% ipython --no-banner

In [1]: import numpy as np

In [2]: np.set_printoptions(precision=3, suppress=True, linewidth=120)

In [3]: M = np.loadtxt("run3.csv", delimiter=",")

In [4]: M
Out[4]: 
array([[-0.1  ,  1.38 ,  1.5  ,  0.7  ,  1.4  ,  0.6  , -2.   ],
       [-0.5  , -3.633,  0.7  , -1.8  ,  1.   , -0.9  ,  1.   ],
       [-1.6  , -3.435, -0.3  , -1.7  ,  0.   ,  0.5  , -0.4  ],
       [-0.3  ,  2.03 , -0.8  ,  1.   , -0.8  , -1.3  ,  0.4  ],
       [-0.5  ,  0.82 ,  0.4  ,  0.4  , -1.1  ,  0.3  , -0.6  ],
       [-0.6  , -2.198,  0.7  , -1.1  , -0.3  ,  0.   , -0.3  ],
       [ 0.6  ,  0.267, -0.4  ,  0.1  ,  0.4  ,  2.5  , -0.5  ],
       [ 0.9  ,  0.65 , -0.9  ,  0.3  ,  0.4  ,  0.3  ,  0.4  ],
       [ 0.6  , -2.529,  1.7  , -1.3  ,  1.3  ,  0.1  ,  1.6  ],
       [-0.6  ,  0.302, -0.7  ,  0.1  ,  0.2  , -0.2  ,  0.1  ],
       [ 0.2  , -2.241,  0.4  , -1.1  ,  0.5  ,  1.6  , -1.   ],
       [ 0.2  ,  1.516, -0.5  ,  0.7  ,  1.3  , -0.9  , -1.2  ],
       [-0.9  ,  1.026, -2.1  ,  0.5  , -0.3  , -1.9  ,  1.9  ],
       [-0.4  , -1.171,  1.1  , -0.6  ,  0.2  ,  0.1  ,  0.8  ],
       [-0.7  , -1.333,  0.5  , -0.7  ,  0.7  , -0.4  ,  0.7  ],
       [ 1.7  ,  0.476,  2.2  ,  0.2  , -1.   , -1.9  , -1.3  ],
       [ 0.9  ,  2.484,  1.4  ,  1.2  , -0.5  , -1.2  , -0.9  ],
       [-0.2  ,  0.784,  0.4  ,  0.4  ,  1.5  ,  1.2  ,  0.8  ],
       [ 1.9  , -1.179,  1.3  , -0.6  ,  1.5  ,  0.6  ,  1.1  ],
       [-1.9  ,  1.285, -0.2  ,  0.6  ,  0.6  , -0.7  ,  0.4  ],
       [ 0.1  , -3.785,  2.4  , -1.9  ,  0.7  ,  0.2  ,  0.5  ],
       [-1.   ,  1.936, -0.3  ,  1.   ,  1.6  , -1.5  ,  0.9  ],
       [-0.3  ,  2.542, -1.7  ,  1.3  , -0.8  , -1.6  ,  0.7  ],
       [-1.   ,  0.546, -1.1  ,  0.3  ,  2.5  ,  0.4  , -0.8  ],
       [ 1.7  , -2.615, -1.8  , -1.3  ,  1.3  ,  0.2  , -1.2  ],
       [ 1.3  ,  2.946,  0.   ,  1.5  , -1.6  ,  2.2  , -1.3  ],
       [ 1.1  , -0.402,  1.   , -0.2  ,  2.2  , -0.7  , -2.4  ]])

In [5]: Xs = (M - M.mean(axis=0)) / M.std(axis=0)

In [6]: Xs.std(axis=0)
Out[6]: array([1., 1., 1., 1., 1., 1., 1.])

In [7]: b = np.linalg.lstsq(np.delete(Xs, 5, axis=1), Xs[:, 5])[0]

In [8]: np.abs(b).argmax()
Out[8]: np.int64(1)

In [9]: B = np.c_[M[:, :1] @ np.array([[0]]), np.array([0, 1, 2, 2, -2, -5, 2, 3, 5, 5, 1, -4, 1, -5, 0, 1, 4, 2, 5, 5, -4, -1, 1, 3, 1, 2, 1])]

In [10]: B
Out[10]: 
array([[ 0.,  0.],
       [ 0.,  1.],
       [ 0.,  2.],
       [ 0.,  2.],
       [ 0., -2.],
       [ 0., -5.],
       [ 0.,  2.],
       [ 0.,  3.],
       [ 0.,  5.],
       [ 0.,  5.],
       [ 0.,  1.],
       [ 0., -4.],
       [ 0.,  1.],
       [ 0., -5.],
       [ 0.,  0.],
       [ 0.,  1.],
       [ 0.,  4.],
       [ 0.,  2.],
       [ 0.,  5.],
       [ 0.,  5.],
       [ 0., -4.],
       [ 0., -1.],
       [ 0.,  1.],
       [ 0.,  3.],
       [ 0.,  1.],
       [ 0.,  2.],
       [ 0.,  1.]])

In [11]: np.linalg.norm(np.linalg.qr(M)[0].T @ B, axis=0) ** 2 / ((B ** 2).sum(axis=0) + 1e-12)
Out[11]: array([0.   , 0.227])

In [12]: np.linalg.matrix_rank(np.c_[M, B])
Out[12]: np.int64(8)

In [13]: F = np.loadtxt("x.csv", delimiter=",")

In [14]: F
Out[14]: 
array([[-1.,  0.,  0.,  0.,  0.,  0.,  0.,  0.,  0.,  0.],
       [ 0., 80., 54., 27., 54., 54., 63., 27., 36., 54.],
       [ 0., 54., 35., 18., 36., 36., 42., 18., 24., 36.],
       [ 0., 27., 18.,  8., 18., 18., 21.,  9., 12., 18.],
       [ 0., 54., 36., 18., 35., 36., 42., 18., 24., 36.],
       [ 0., 54., 36., 18., 36., 35., 42., 18., 24., 36.],
       [ 0., 63., 42., 21., 42., 42., 48., 21., 28., 42.],
       [ 0., 27., 18.,  9., 18., 18., 21.,  8., 12., 18.],
       [ 0., 36., 24., 12., 24., 24., 28., 12., 15., 24.],
       [ 0., 54., 36., 18., 36., 36., 42., 18., 24., 35.]])

In [15]: # splits into 2 blocks

In [16]: np.zeros(10, 10)
Traceback (most recent call last):
  Cell In[16], line 1
    np.zeros(10, 10)
TypeError: Cannot interpret '10' as a data type


In [17]: F.sum(axis=1)
Out[17]: array([ -1., 449., 299., 149., 299., 299., 349., 149., 199., 299.])

In [18]: F.mean(axis=0)
Out[18]: array([-0.1, 44.9, 29.9, 14.9, 29.9, 29.9, 34.9, 14.9, 19.9, 29.9])

In [19]: round(float(np.linalg.norm(F)), 3)
Out[19]: 307.015

In [20]: F - F[0]
Out[20]: 
array([[ 0.,  0.,  0.,  0.,  0.,  0.,  0.,  0.,  0.,  0.],
       [ 1., 80., 54., 27., 54., 54., 63., 27., 36., 54.],
       [ 1., 54., 35., 18., 36., 36., 42., 18., 24., 36.],
       [ 1., 27., 18.,  8., 18., 18., 21.,  9., 12., 18.],
       [ 1., 54., 36., 18., 35., 36., 42., 18., 24., 36.],
       [ 1., 54., 36., 18., 36., 35., 42., 18., 24., 36.],
       [ 1., 63., 42., 21., 42., 42., 48., 21., 28., 42.],
       [ 1., 27., 18.,  9., 18., 18., 21.,  8., 12., 18.],
       [ 1., 36., 24., 12., 24., 24., 28., 12., 15., 24.],
       [ 1., 54., 36., 18., 36., 36., 42., 18., 24., 35.]])

In [21]: np.count_nonzero(F)
Out[21]: np.int64(82)

In [22]: F.sum(axis=0)
Out[22]: array([ -1., 449., 299., 149., 299., 299., 349., 149., 199., 299.])

In [23]: vals, V = np.linalg.eigh(F)

In [24]: x0 = np.array([9, 8, -8, 8, 5, -2, -7, -6, -3, -1])

In [25]: (np.sign(V[:, -1].round(6)) == np.sign(V[0, -1].round(6))).astype(int)
Out[25]: array([1, 0, 0, 0, 0, 0, 0, 0, 0, 0])

In [26]: U, sigma, Vt = np.linalg.svd(F)

In [27]: np.argmax(sigma[:-1] / (sigma[1:] + 1e-6)) + 1
Out[27]: np.int64(1)

In [28]: B = U[:, :1] @ np.diag(sigma[:1]) @ Vt[:1]

In [29]: np.linalg.matrix_rank(F, rtol=0.05)
Out[29]: np.int64(1)

In [30]: np.abs(F - B).max()
Out[30]: np.float64(1.0)

In [31]: round(float(np.linalg.norm(F - B, 2)), 3), round(sigma[1], 3)
Out[31]: (1.0, np.float64(1.0))

In [32]: np.linalg.matrix_rank(B)
Out[32]: np.int64(1)

In [33]: def softmax(z):
    ...:     e = np.exp(z - z.max(axis=-1, keepdims=True))
    ...:     return e / e.sum(axis=-1, keepdims=True)
    ...: 

In [34]: np.round(softmax(F[6]), 3) + 0
Out[34]: array([0., 1., 0., 0., 0., 0., 0., 0., 0., 0.])

In [35]: att = F @ F.T / np.sqrt(10)

In [36]: np.round(softmax(att), 3) + 0
Out[36]: 
array([[0.132, 0.096, 0.096, 0.096, 0.096, 0.096, 0.096, 0.096, 0.096, 0.096],
       [0.   , 1.   , 0.   , 0.   , 0.   , 0.   , 0.   , 0.   , 0.   , 0.   ],
       [0.   , 1.   , 0.   , 0.   , 0.   , 0.   , 0.   , 0.   , 0.   , 0.   ],
       [0.   , 1.   , 0.   , 0.   , 0.   , 0.   , 0.   , 0.   , 0.   , 0.   ],
       [0.   , 1.   , 0.   , 0.   , 0.   , 0.   , 0.   , 0.   , 0.   , 0.   ],
       [0.   , 1.   , 0.   , 0.   , 0.   , 0.   , 0.   , 0.   , 0.   , 0.   ],
       [0.   , 1.   , 0.   , 0.   , 0.   , 0.   , 0.   , 0.   , 0.   , 0.   ],
       [0.   , 1.   , 0.   , 0.   , 0.   , 0.   , 0.   , 0.   , 0.   , 0.   ],
       [0.   , 1.   , 0.   , 0.   , 0.   , 0.   , 0.   , 0.   , 0.   , 0.   ],
       [0.   , 1.   , 0.   , 0.   , 0.   , 0.   , 0.   , 0.   , 0.   , 0.   ]])

In [37]: vals, V = np.linalg.eigh(F)

In [38]: np.linalg.eigvalsh(F @ F)
Out[38]: array([    1.,     1.,     1.,     1.,     1.,     1.,     1.,     1.,     1., 94249.])

In [39]: V @ np.diag(vals) @ V.T
Out[39]: 
array([[-1.,  0.,  0.,  0.,  0.,  0.,  0.,  0.,  0.,  0.],
       [ 0., 80., 54., 27., 54., 54., 63., 27., 36., 54.],
       [ 0., 54., 35., 18., 36., 36., 42., 18., 24., 36.],
       [ 0., 27., 18.,  8., 18., 18., 21.,  9., 12., 18.],
       [ 0., 54., 36., 18., 35., 36., 42., 18., 24., 36.],
       [ 0., 54., 36., 18., 36., 35., 42., 18., 24., 36.],
       [ 0., 63., 42., 21., 42., 42., 48., 21., 28., 42.],
       [ 0., 27., 18.,  9., 18., 18., 21.,  8., 12., 18.],
       [ 0., 36., 24., 12., 24., 24., 28., 12., 15., 24.],
       [ 0., 54., 36., 18., 36., 36., 42., 18., 24., 35.]])

In [40]: np.unique(vals.round(6) + 0, return_counts=True)[1]
Out[40]: array([9, 1])

In [41]: (vals > 1e-8).sum(), (vals < -1e-8).sum()
Out[41]: (np.int64(1), np.int64(9))

In [42]: np.linalg.eigvalsh(F + -3 * np.eye(10))
Out[42]: array([ -4.,  -4.,  -4.,  -4.,  -4.,  -4.,  -4.,  -4.,  -4., 304.])

In [43]: np.abs(V[:, -1])
Out[43]: array([0.   , 0.513, 0.342, 0.171, 0.342, 0.342, 0.399, 0.171, 0.228, 0.342])

In [44]: arr = np.load("mat.npy")

In [45]: arr
Out[45]: 
array([[ -3.11 , -16.558,  15.012],
       [ -7.162,   1.248,   1.284],
       [  0.729,  -8.682,  10.769],
       [-21.281,   2.022,  -4.19 ],
       [ -4.243,   4.64 ,  -4.517],
       [  0.975,   1.205,   0.948],
       [ 20.374, -15.918,   8.844],
       [-10.485,   7.352,   1.115],
       [  5.894,  -2.853,   2.792],
       [  7.029,  11.512,  10.024],
       [ -9.458,  -3.775,   3.116],
       [ -3.922, -11.249,   2.654],
       [  8.329,   9.084,   0.353],
       [  8.187,   6.381,   7.036],
       [  1.204,  -0.751,  -9.184],
       [ -5.654,  -2.093,   2.206],
       [ -6.896,   2.915,   5.859],
       [  5.648, -17.869,   1.422],
       [ -1.968,  14.797,   9.696],
       [-11.979,   6.938,   2.278],
       [ -6.426,   4.957,   4.238],
       [ -3.078,  -9.897,   3.821],
       [ -0.887,  -3.117,   1.597],
       [  8.334,  21.095, -12.345],
       [ 11.348,  -4.65 ,  -2.014],
       [ -7.994,   2.677,   0.983],
       [  3.349,  -9.325,  -2.556],
       [ -6.061,  -0.085,   0.792],
       [-12.677, -18.04 ,  -6.055],
       [  0.448,  -8.501,  -3.857],
       [ 18.118, -10.73 ,   3.415],
       [ 13.547,  -1.492,   4.792]])

In [46]: f = np.array([8, 5, -2])

In [47]: np.polyval(f, arr[0])
Out[47]: array([  59.827, 2108.549, 1875.941])

In [48]: np.correlate(arr[0], arr[17], "full")
Out[48]: array([  -4.422,   32.027,  299.657, -361.769,   84.788])
